$ python -q
>>> import numpy as np
>>> np.set_printoptions(precision=2, suppress=True, linewidth=140, floatmode="fixed")
>>> rnd = lambda a: np.round(a, 2) + 0
>>> r0 = np.array([3, -3, 1, -4, 1])
>>> X = np.array([np.roll(r0, i) for i in range(5)])
>>> X
array([[ 3, -3,  1, -4,  1],
       [ 1,  3, -3,  1, -4],
       [-4,  1,  3, -3,  1],
       [ 1, -4,  1,  3, -3],
       [-3,  1, -4,  1,  3]])
>>> other = X[0, 0] * X[1:] - np.outer(X[1:, 0], X[0])
>>> other
array([[  0,  12, -10,   7, -13],
       [  0,  -9,  13, -25,   7],
       [  0,  -9,   2,  13, -10],
       [  0,  -6,  -9,  -9,  12]])
>>> np.flatnonzero(~other.round(6).any(axis=1))
array([], dtype=int64)
>>> np.linalg.matrix_rank(other), np.linalg.matrix_rank(X)
(np.int64(4), np.int64(5))
>>> rnd(np.sort(np.abs(np.fft.fft(X[0])))), rnd(np.sort(np.linalg.svd(X, compute_uv=False)))
(array([2.00, 4.89, 4.89, 8.01, 8.01]), array([2.00, 4.89, 4.89, 8.01, 8.01]))
>>> np.allclose(X @ X.T, X.T @ X)
True
>>> X @ (-1.0) ** np.arange(5)
array([ 12.00, -10.00,   2.00,   0.00,  -6.00])
>>> X @ np.ones(5)
array([-2.00, -2.00, -2.00, -2.00, -2.00])
>>> rnd(np.linalg.det(X[::-1]))
np.float64(-3062.0)
>>> rnd(np.linalg.eigvals(X).sum().real)
np.float64(15.0)
>>> np.einsum("ij,ji->", X, X)
np.int64(-25)
>>> np.einsum("ii->", X)
np.int64(15)
>>> rnd(np.poly(X))
array([   1.00,  -15.00,  125.00, -475.00,  -55.00, 3062.00])
>>> mat = np.loadtxt("block16.csv", delimiter=",")
>>> mat
array([[ 2.00,  0.00,  0.00,  0.00,  0.00,  0.00,  0.00,  0.00,  0.00,  0.00,  0.00,  0.00,  0.00],
       [ 3.00,  2.00,  0.00,  0.00,  0.00,  0.00,  0.00,  0.00,  0.00,  0.00,  0.00,  0.00,  0.00],
       [-1.00, -4.00, -1.00,  0.00,  0.00,  0.00,  0.00,  0.00,  0.00,  0.00,  0.00,  0.00,  0.00],
       [-2.00, -5.00,  0.00,  3.00,  0.00,  0.00,  0.00,  0.00,  0.00,  0.00,  0.00,  0.00,  0.00],
       [-1.00, -4.00,  5.00, -4.00,  5.00,  0.00,  0.00,  0.00,  0.00,  0.00,  0.00,  0.00,  0.00],
       [-3.00,  2.00, -3.00,  2.00, -3.00,  0.00,  0.00,  0.00,  0.00,  0.00,  0.00,  0.00,  0.00],
       [ 1.00, -2.00, -1.00,  3.00,  2.00,  0.00,  4.00,  0.00,  0.00,  0.00,  0.00,  0.00,  0.00],
       [-1.00,  2.00, -5.00,  4.00,  4.00, -4.00,  0.00, -4.00,  0.00,  0.00,  0.00,  0.00,  0.00],
       [ 2.00,  0.00, -2.00,  1.00, -1.00,  2.00, -3.00, -5.00, -2.00,  0.00,  0.00,  0.00,  0.00],
       [-1.00, -2.00, -3.00, -2.00,  5.00,  4.00, -5.00,  2.00,  3.00,  2.00,  0.00,  0.00,  0.00],
       [ 2.00,  4.00,  1.00, -5.00, -2.00,  5.00,  5.00, -4.00,  4.00, -1.00,  3.00,  0.00,  0.00],
       [ 2.00, -1.00,  3.00,  2.00, -4.00, -1.00,  4.00,  0.00,  5.00, -2.00,  1.00,  2.00,  0.00],
       [-5.00, -4.00, -1.00,  4.00, -3.00,  5.00, -2.00,  1.00,  0.00, -2.00,  0.00, -3.00,  5.00]])
>>> rnd(np.abs(np.linalg.eigvals(mat)).max())
np.float64(5.0)
>>> rnd(np.sort(np.abs(np.linalg.eigvals(mat))))
array([0.00, 1.00, 2.00, 2.00, 2.00, 2.00, 2.00, 3.00, 3.00, 4.00, 4.00, 5.00, 5.00])
>>> rnd(np.linalg.det(mat))
np.float64(0.0)
>>> W0 = np.loadtxt("data.csv", delimiter=",")
>>> W0
array([[ 0.00,  1.00,  0.00,  1.00, -3.00,  1.00,  1.00,  0.00],
       [-1.00,  0.00,  4.00,  1.00,  1.00,  2.00,  3.00,  4.00],
       [ 0.00, -4.00,  0.00,  0.00,  4.00,  0.00, -1.00,  1.00],
       [-1.00, -1.00,  0.00,  0.00, -3.00,  3.00,  0.00,  2.00],
       [ 3.00, -1.00, -4.00,  3.00,  0.00, -3.00, -1.00, -1.00],
       [-1.00, -2.00,  0.00, -3.00,  3.00,  0.00,  2.00, -3.00],
       [-1.00, -3.00,  1.00,  0.00,  1.00, -2.00,  0.00,  0.00],
       [ 0.00, -4.00, -1.00, -2.00,  1.00,  3.00,  0.00,  0.00]])
>>> # antisymmetric, zero diagonal
>>> r0 = np.array([0, 1, -3, 3, 3, -1, -3, 1])
>>> other = W0 + np.outer(r0, np.eye(8)[1])
>>> other
array([[ 0.00,  1.00,  0.00,  1.00, -3.00,  1.00,  1.00,  0.00],
       [-1.00,  1.00,  4.00,  1.00,  1.00,  2.00,  3.00,  4.00],
       [ 0.00, -7.00,  0.00,  0.00,  4.00,  0.00, -1.00,  1.00],
       [-1.00,  2.00,  0.00,  0.00, -3.00,  3.00,  0.00,  2.00],
       [ 3.00,  2.00, -4.00,  3.00,  0.00, -3.00, -1.00, -1.00],
       [-1.00, -3.00,  0.00, -3.00,  3.00,  0.00,  2.00, -3.00],
       [-1.00, -6.00,  1.00,  0.00,  1.00, -2.00,  0.00,  0.00],
       [ 0.00, -3.00, -1.00, -2.00,  1.00,  3.00,  0.00,  0.00]])
>>> np.linalg.matrix_rank(other - W0)
np.int64(1)
>>> rnd(np.linalg.det(other) / np.linalg.det(W0)), rnd(1 + np.linalg.solve(W0, r0)[1])
(np.float64(1.69), np.float64(1.69))
>>> blk = np.stack([other, -1 * other, other[::-1]])
>>> rnd(np.linalg.det(blk))
array([10296.00, 10296.00, 10296.00])
>>> (blk @ other.T).shape
(3, 8, 8)
>>> blk.shape
(3, 8, 8)
>>> x = np.array([0, 1, 0, 2, 0, 2, 2, 1])
>>> rnd(np.linalg.det(W0))
np.float64(6084.0)
>>> O = np.linalg.solve(np.eye(8) - W0, np.eye(8) + W0)
>>> rnd(O @ O.T)
array([[1.00, 0.00, 0.00, 0.00, 0.00, 0.00, 0.00, 0.00],
       [0.00, 1.00, 0.00, 0.00, 0.00, 0.00, 0.00, 0.00],
       [0.00, 0.00, 1.00, 0.00, 0.00, 0.00, 0.00, 0.00],
       [0.00, 0.00, 0.00, 1.00, 0.00, 0.00, 0.00, 0.00],
       [0.00, 0.00, 0.00, 0.00, 1.00, 0.00, 0.00, 0.00],
       [0.00, 0.00, 0.00, 0.00, 0.00, 1.00, 0.00, 0.00],
       [0.00, 0.00, 0.00, 0.00, 0.00, 0.00, 1.00, 0.00],
       [0.00, 0.00, 0.00, 0.00, 0.00, 0.00, 0.00, 1.00]])
>>> blk = np.stack([W0, -1 * W0, W0[::-1]])
>>> rnd(np.linalg.det(blk))
array([6084.00, 6084.00, 6084.00])
>>> (blk @ W0.T).shape
(3, 8, 8)
>>> np.linalg.matrix_rank(blk)
array([8, 8, 8])
>>> rnd(np.linalg.norm(blk, axis=(1, 2)))
array([15.75, 15.75, 15.75])
>>> np.einsum("bij,cij->bc", blk, blk)
array([[ 248.00, -248.00,   -4.00],
       [-248.00,  248.00,    4.00],
       [  -4.00,    4.00,  248.00]])
>>> rnd(np.linalg.norm(W0[0] - W0[2]))
np.float64(9.0)
>>> rnd(np.linalg.norm(W0[0], 1)), rnd(np.linalg.norm(W0[0], np.inf))
(np.float64(7.0), np.float64(3.0))
>>> np.linalg.norm(W0, axis=1).argmax()
np.int64(1)
>>> E = np.loadtxt("w.csv", delimiter=",")
>>> rnd(E)
array([[ 0.43, -0.08, -0.17,  0.08, -0.10,  1.28, -0.81, -0.47, -0.36, -0.90, -0.23, -0.03, -0.44,  0.25],
       [ 0.65,  0.31,  0.27,  0.78,  0.11, -0.19,  0.40,  0.62,  0.62, -0.94,  0.69,  0.06, -0.54, -0.40],
       [ 0.07,  0.92,  0.62,  0.12,  0.38,  0.14,  0.32, -0.83, -0.49,  0.05,  0.03,  1.14,  0.26, -0.45],
       [ 0.07, -0.11,  0.35,  0.15,  0.69,  0.12,  0.52,  0.48, -0.09, -0.24, -0.27,  0.39,  0.28,  1.57],
       [ 0.14, -0.01,  0.09,  0.64,  0.65,  0.69, -0.66,  0.89,  0.27,  0.70, -0.41,  0.15,  0.59, -0.57],
       [ 0.36,  0.42,  0.53,  0.73, -1.23,  0.09,  0.03,  0.18, -0.65,  0.26,  0.16, -0.52,  0.65,  0.34],
       [ 0.87,  0.58, -0.51, -0.25,  0.59,  0.45,  0.44, -0.26, -0.08,  0.87,  0.61, -0.70, -0.31,  0.24],
       [ 0.07,  0.49, -0.08, -0.81,  0.51, -0.39, -0.40,  0.69, -0.92, -0.72,  0.28, -0.39,  0.60, -0.28],
       [ 0.94,  0.20,  0.62, -1.14, -0.55,  0.09,  0.04,  0.35,  0.62,  0.10, -0.69,  0.25, -0.06, -0.06],
       [ 0.58, -0.52, -0.43,  0.23, -0.13, -0.33,  0.31,  0.52, -1.14,  0.31, -0.49,  0.55, -0.81, -0.26],
       [ 0.29, -0.11, -0.70, -0.21, -0.47, -0.08, -0.63,  0.20,  0.21,  0.22,  1.06,  1.10,  0.35,  0.41],
       [ 0.22,  0.95, -1.13,  0.42, -0.10, -0.55, -0.13, -0.17,  0.37, -0.27, -0.96,  0.02,  0.24,  0.22],
       [ 0.29, -0.67, -0.61, -0.10, -0.14,  0.56,  1.09, -0.15,  0.05, -0.44, -0.05,  0.05,  1.05, -0.48],
       [-1.01,  0.77, -0.36, -0.30, -0.49,  0.85,  0.56,  0.79, -0.04,  0.03,  0.04,  0.22, -0.46, -0.03]])
>>> r0 = np.array([5, 8, 6])
>>> rnd(np.correlate(E[3], E[2], "full"))
array([-0.03,  0.07, -0.11, -0.10,  0.12,  0.26,  0.60,  0.02,  0.41,  0.32, -0.58, -0.44, -0.78,  0.00,  1.67,  2.97,  0.97,  0.01, -0.23,
       -0.86,  0.45, -0.02,  0.60,  0.71,  1.26,  1.47,  0.11])
>>> rng = np.random.default_rng(785)
>>> z = rng.permutation(14)
>>> other = E[:, z] * rng.choice([-1, 1], 14)
>>> rnd(other)
array([[-0.08, -0.81, -1.28,  0.36,  0.25,  0.17, -0.10,  0.03, -0.08,  0.43,  0.47,  0.90,  0.23, -0.44],
       [-0.78,  0.40,  0.19, -0.62, -0.40, -0.27,  0.11, -0.06,  0.31,  0.65, -0.62,  0.94, -0.69, -0.54],
       [-0.12,  0.32, -0.14,  0.49, -0.45, -0.62,  0.38, -1.14,  0.92,  0.07,  0.83, -0.05, -0.03,  0.26],
       [-0.15,  0.52, -0.12,  0.09,  1.57, -0.35,  0.69, -0.39, -0.11,  0.07, -0.48,  0.24,  0.27,  0.28],
       [-0.64, -0.66, -0.69, -0.27, -0.57, -0.09,  0.65, -0.15, -0.01,  0.14, -0.89, -0.70,  0.41,  0.59],
       [-0.73,  0.03, -0.09,  0.65,  0.34, -0.53, -1.23,  0.52,  0.42,  0.36, -0.18, -0.26, -0.16,  0.65],
       [ 0.25,  0.44, -0.45,  0.08,  0.24,  0.51,  0.59,  0.70,  0.58,  0.87,  0.26, -0.87, -0.61, -0.31],
       [ 0.81, -0.40,  0.39,  0.92, -0.28,  0.08,  0.51,  0.39,  0.49,  0.07, -0.69,  0.72, -0.28,  0.60],
       [ 1.14,  0.04, -0.09, -0.62, -0.06, -0.62, -0.55, -0.25,  0.20,  0.94, -0.35, -0.10,  0.69, -0.06],
       [-0.23,  0.31,  0.33,  1.14, -0.26,  0.43, -0.13, -0.55, -0.52,  0.58, -0.52, -0.31,  0.49, -0.81],
       [ 0.21, -0.63,  0.08, -0.21,  0.41,  0.70, -0.47, -1.10, -0.11,  0.29, -0.20, -0.22, -1.06,  0.35],
       [-0.42, -0.13,  0.55, -0.37,  0.22,  1.13, -0.10, -0.02,  0.95,  0.22,  0.17,  0.27,  0.96,  0.24],
       [ 0.10,  1.09, -0.56, -0.05, -0.48,  0.61, -0.14, -0.05, -0.67,  0.29,  0.15,  0.44,  0.05,  1.05],
       [ 0.30,  0.56, -0.85,  0.04, -0.03,  0.36, -0.49, -0.22,  0.77, -1.01, -0.79, -0.03, -0.04, -0.46]])
>>> left, _, Vh = np.linalg.svd(E.T @ other)
>>> z
array([ 3,  6,  5,  8, 13,  2,  4, 11,  1,  0,  7,  9, 10, 12])
>>> def softmax(z):
...     e = np.exp(z - z.max(axis=-1, keepdims=True))
...     return e / e.sum(axis=-1, keepdims=True)
... 
>>> rnd(softmax(W0[7]))
array([0.04, 0.00, 0.01, 0.01, 0.10, 0.76, 0.04, 0.04])
>>> rnd(softmax(W0).sum(axis=1))
array([1.00, 1.00, 1.00, 1.00, 1.00, 1.00, 1.00, 1.00])
>>> S = W0 @ W0.T / np.sqrt(8)
>>> rnd(softmax(S)[7] @ W0)
array([-0.01, -3.98, -0.97, -1.97,  1.07,  2.92, -0.01,  0.00])
>>> r0 = np.array([3, 3, 2, 3, 1])
>>> g = np.array([2, 3, -2, -5, -4, 3])
>>> F = np.outer(r0, g)
>>> F
array([[  6,   9,  -6, -15, -12,   9],
       [  6,   9,  -6, -15, -12,   9],
       [  4,   6,  -4, -10,  -8,   6],
       [  6,   9,  -6, -15, -12,   9],
       [  2,   3,  -2,  -5,  -4,   3]])
>>> (X - X.T) / 2
array([[ 0.00, -2.00,  2.50, -2.50,  2.00],
       [ 2.00,  0.00, -2.00,  2.50, -2.50],
       [-2.50,  2.00,  0.00, -2.00,  2.50],
       [ 2.50, -2.50,  2.00,  0.00, -2.00],
       [-2.00,  2.50, -2.50,  2.00,  0.00]])
>>> rnd(np.abs(np.linalg.eigvals(X)).max())
np.float64(8.01)
>>> np.linalg.lstsq(F[:-1].T, F[-1])[2]
np.int32(1)
>>> np.allclose(F[:-1].T @ np.linalg.lstsq(F[:-1].T, F[-1])[0], F[-1])
True
>>> rnd(F @ np.linalg.pinv(F) @ F)
array([[  6.00,   9.00,  -6.00, -15.00, -12.00,   9.00],
       [  6.00,   9.00,  -6.00, -15.00, -12.00,   9.00],
       [  4.00,   6.00,  -4.00, -10.00,  -8.00,   6.00],
       [  6.00,   9.00,  -6.00, -15.00, -12.00,   9.00],
       [  2.00,   3.00,  -2.00,  -5.00,  -4.00,   3.00]])
>>> rnd(np.trace(np.linalg.pinv(F) @ F))
np.float64(1.0)
>>> np.abs(np.diag(np.linalg.qr(F)[1])) > 1e-9
array([ True, False, False, False, False])
>>> other = F + rng.integers(-2, 3, (5, 1)) @ rng.integers(-2, 3, (1, 6))
>>> other
array([[  6,   9,  -6, -15, -12,   9],
       [  6,  11,  -7, -14, -13,   7],
       [  4,   8,  -5,  -9,  -9,   4],
       [  6,   9,  -6, -15, -12,   9],
       [  2,   3,  -2,  -5,  -4,   3]])
>>> np.linalg.matrix_rank(other - F, tol=1e-8)
np.int64(1)
>>> other - F
array([[ 0,  0,  0,  0,  0,  0],
       [ 0,  2, -1,  1, -1, -2],
       [ 0,  2, -1,  1, -1, -2],
       [ 0,  0,  0,  0,  0,  0],
       [ 0,  0,  0,  0,  0,  0]])
>>> arr = np.load("m.npy")
>>> arr
array([[-1.30, -1.20,  1.00,  0.10,  0.00, -0.40, -0.60, -0.30, -1.00,  0.80,  0.40, -0.50, -1.00],
       [ 0.70,  1.80,  0.20,  0.20, -0.70, -0.80, -0.30,  1.40, -0.60,  1.50, -1.40, -0.30, -0.50],
       [ 1.00,  0.90, -0.80,  2.70, -0.60,  0.20,  0.00, -0.80, -0.10,  0.10,  0.60,  1.10, -0.50],
       [ 0.40,  1.40,  1.20,  1.20,  0.60, -0.40,  0.50, -0.10,  0.20, -0.70, -1.00,  2.20,  0.70],
       [-0.30, -0.10,  0.80,  0.20, -1.00, -0.20,  0.20, -0.70, -0.60, -0.70, -0.10,  0.50,  0.00],
       [-0.10,  1.80,  0.10, -0.40, -0.50, -1.00, -1.50, -0.50,  0.00,  0.50, -1.60,  1.00,  2.60]])
>>> other = arr / np.linalg.norm(arr, axis=1, keepdims=True)
>>> C2 = other @ other.T
>>> rnd(np.degrees(np.arccos(np.clip(C2[3, 5], -1, 1))))
np.float64(63.04)
>>> rnd(C2)
array([[ 1.00, -0.09, -0.24, -0.40,  0.24, -0.33],
       [-0.09,  1.00,  0.09,  0.17, -0.17,  0.37],
       [-0.24,  0.09,  1.00,  0.39,  0.17, -0.02],
       [-0.40,  0.17,  0.39,  1.00,  0.33,  0.45],
       [ 0.24, -0.17,  0.17,  0.33,  1.00,  0.12],
       [-0.33,  0.37, -0.02,  0.45,  0.12,  1.00]])
>>> rnd(C2[3])
array([-0.40,  0.17,  0.39,  1.00,  0.33,  0.45])
>>> (np.abs(C2) > 0.9).astype(int)
array([[1, 0, 0, 0, 0, 0],
       [0, 1, 0, 0, 0, 0],
       [0, 0, 1, 0, 0, 0],
       [0, 0, 0, 1, 0, 0],
       [0, 0, 0, 0, 1, 0],
       [0, 0, 0, 0, 0, 1]])
